% python3 -q
>>> import numpy as np
>>> from numpy import linalg as LA
>>> np.set_printoptions(precision=1, suppress=True, linewidth=160)
>>> def rnd(a):
...     return np.round(a, 1) + 0
... 
>>> A = np.load("data.npy")
>>> print(A)
[[-1  0  0 -3 -2  0  3  0  0  0 -2 -1  0 -1  3]
 [ 0  1 -3  0  0 -3  0  2  0  3  0  0  0  0  0]
 [ 0  0 -2  0  0  3  0 -1 -3  3  0  0 -1  0  0]
 [-3  0  0  1  0  0 -1  0  0  0 -3 -3  0  0  1]
 [ 0  0  0  1 -3  0 -2  0  0  0  1  3  0 -3  0]
 [ 0 -2  0  0  0  0  0 -2  3  3  0  0  0  0  0]
 [ 3  0  0  1  3  0 -1  0  0  0  1  2  0 -1 -1]
 [ 0 -3  1  0  0  3  0  2  3  0  0  0 -2  0  0]
 [ 0  1  2  0  0 -2  0 -1  3 -1  0  0 -1  0  0]
 [ 0 -2 -2  0  0  0  0  1 -2  1  0  0  3  0  0]
 [-2  0  0 -1 -3  0 -1  0  0  0  3 -2  0 -1 -3]
 [ 3  0  0  2  3  0  0  0  0  0  0  0  0  0 -1]
 [ 0 -2 -1  0  0  3  0  2  0 -2  0  0 -1  0  0]
 [ 3  0  0  1  3  0  3  0  0  0  0  3  0  0  0]
 [ 0  0  0 -3  2  0 -3  0  0  0  3  2  0 -3 -2]]
>>> left, sigma, vt = LA.svd(A, full_matrices=False)
>>> print(rnd(np.abs(vt[0])))
[0.6 0.  0.  0.2 0.5 0.  0.1 0.  0.  0.  0.3 0.5 0.  0.1 0.2]
>>> print(np.allclose(A @ A.T, A.T @ A))
False
>>> print(rnd(LA.det(A)))
-510272.0
>>> out = LA.inv(A)
>>> print(rnd(LA.slogdet(A)[0]))
-1.0
>>> print(rnd(LA.det(A) * LA.det(out)))
1.0
>>> print([round(float(x), 1) for x in LA.svd(A, compute_uv=False)[:3]])
[10.5, 9.0, 8.0]
>>> print(rnd(LA.norm(A, 2) / LA.norm(A)))
0.5
>>> print(np.argsort(-LA.norm(A, axis=0).round(6), kind="stable")[:3])
[4 0 5]
